$ python3 -q
>>> import numpy as np
>>> np.set_printoptions(precision=3, suppress=True, linewidth=100)
>>> rd = lambda a: np.round(a, 3) + 0
>>> M = np.load("w.npy")
>>> M
array([[-8,  6,  4],
       [ 6, 12,  6],
       [-4,  8, -8]])
>>> rd(np.linalg.det(M[::-1]))
np.float64(-1680.0)
>>> np.einsum("ij,ji->", M, M)
np.int64(408)
>>> rd(np.linalg.det(2 * M)), rd(np.linalg.det(M))
(np.float64(13440.0), np.float64(1680.0))
>>> np.kron(np.eye(2, dtype=int), M)
array([[-8,  6,  4,  0,  0,  0],
       [ 6, 12,  6,  0,  0,  0],
       [-4,  8, -8,  0,  0,  0],
       [ 0,  0,  0, -8,  6,  4],
       [ 0,  0,  0,  6, 12,  6],
       [ 0,  0,  0, -4,  8, -8]])
>>> rd(np.linalg.eigvals(M).sum().real)
np.float64(-4.0)
>>> m1 = np.load("m.npy")
>>> m1
array([[  1. ,   0.5,  -0.3],
       [ -1.7,   0.3,  -1.2],
       [ -0.8,  -0.6,  -0.9],
       [  0.1,   1. ,  -0.4],
       [ -0.1,  -0.1,   0.2],
       [ -0.3,   0. ,   1.2],
       [  1. ,   0.8,  -1.8],
       [  1.4,   1.9,   0.5],
       [ -0.1,   0. ,   1.7],
       [  0.3,   0. ,   0.9],
       [ -0.4,   0.1,   1.1],
       [ -1.5,   0.2,  -0.6],
       [ -1.6,  -1.8,  -1.2],
       [  1.6,  -1.1,   0.3],
       [  8. , -12. ,  26. ],
       [ -0.4,   0.7,  -0.3],
       [ -1.1,  -0.3,   1.3],
       [  0. ,  -1.7,  -0.7],
       [ -0.8,  -0.6,  -0.3]])
>>> x0 = np.array([9, 2, 0])
>>> target = m1 @ x0
>>> rd(np.linalg.lstsq(m1, target)[0])
array([9., 2., 0.])
>>> rd(np.linalg.pinv(m1) @ m1)
array([[1., 0., 0.],
       [0., 1., 0.],
       [0., 0., 1.]])
>>> rng = np.random.default_rng(3417)
>>> target = target + 0.05 * rng.normal(size=19)
>>> rd(target)
array([ 10.021, -14.745,  -8.43 ,   3.04 ,  -1.145,  -2.667,  10.581,  16.344,  -0.892,   2.667,
        -3.402, -13.088, -17.969,  12.206,  48.01 ,  -2.251, -10.503,  -3.41 ,  -8.322])
>>> b, *_ = np.linalg.lstsq(m1, target)
>>> b.round()
array([ 9.,  2., -0.])
>>> rd(b)
array([ 8.997,  1.996, -0.001])
